$ python3 -q
>>> import numpy as np
>>> np.set_printoptions(suppress=True, linewidth=160)
>>> rd = lambda a: np.round(a, 2) + 0
>>> F = np.tanh(np.array([[1.2, -0.2, 0.6],
...     [-0.4, -0.8, -1.0],
...     [0.6, 2.0, -1.5],
...     [-1.0, 1.2, 0.6],
...     [0.3, 2.0, -0.5],
...     [-0.3, -0.5, 0.7],
...     [0.2, -0.4, -2.1],
...     [2.4, 0.4, -0.1],
...     [-0.6, 0.3, -0.3],
...     [1.6, -0.7, -0.1],
...     [0.5, -0.6, 1.2],
...     [-0.4, 0.9, -1.4],
...     [1.3, -0.4, 0.3],
...     [0.3, 1.6, 0.6]]) @ np.array([[-1.0, -0.3, -0.4, 0.0, 1.3, -1.2],
...     [1.8, -0.1, -0.6, 1.0, 0.0, 0.5],
...     [-1.7, -0.8, -0.8, 0.0, -0.3, 1.7]]))
>>> rd(F)
array([[-0.99, -0.68, -0.69, -0.2 ,  0.88, -0.48],
       [ 0.58,  0.76,  0.89, -0.66, -0.22, -0.92],
       [ 1.  ,  0.68, -0.24,  0.96,  0.84, -0.98],
       [ 0.97, -0.29, -0.66,  0.83, -0.9 ,  0.99],
       [ 1.  ,  0.11, -0.73,  0.96,  0.49, -0.21],
       [-0.95, -0.4 , -0.14, -0.46, -0.54,  0.86],
       [ 0.99,  0.93,  0.95, -0.38,  0.71, -1.  ],
       [-0.91, -0.59, -0.81,  0.38,  1.  , -0.99],
       [ 0.93,  0.37,  0.29,  0.29, -0.6 ,  0.35],
       [-0.99, -0.32, -0.14, -0.6 ,  0.97, -0.98],
       [-1.  , -0.78, -0.66, -0.54,  0.28,  0.81],
       [ 1.  ,  0.82,  0.63,  0.72, -0.1 , -0.9 ],
       [-0.99, -0.53, -0.48, -0.38,  0.92, -0.85],
       [ 0.92, -0.62, -0.92,  0.92,  0.21,  0.9 ]])
>>> Xs = F - F.mean(axis=0)
>>> Uu, sig, Vh = np.linalg.svd(Xs, full_matrices=False)
>>> np.linalg.matrix_rank(Xs)
np.int64(6)
>>> rd(Vh[0] * np.sign(Vh[0, np.abs(Vh[0]).argmax()]))
array([ 0.77,  0.43,  0.29,  0.29, -0.23, -0.04])
>>> (np.sign(Uu[:, 0]) == np.sign(Uu[0, 0])).astype(int)
array([1, 0, 0, 0, 0, 1, 0, 1, 0, 1, 1, 0, 1, 0])
>>> rd(sig)
array([4.44, 3.81, 2.72, 1.02, 0.52, 0.35])
>>> rd(sig ** 2 / (sig ** 2).sum())
array([0.46, 0.34, 0.17, 0.02, 0.01, 0.  ])
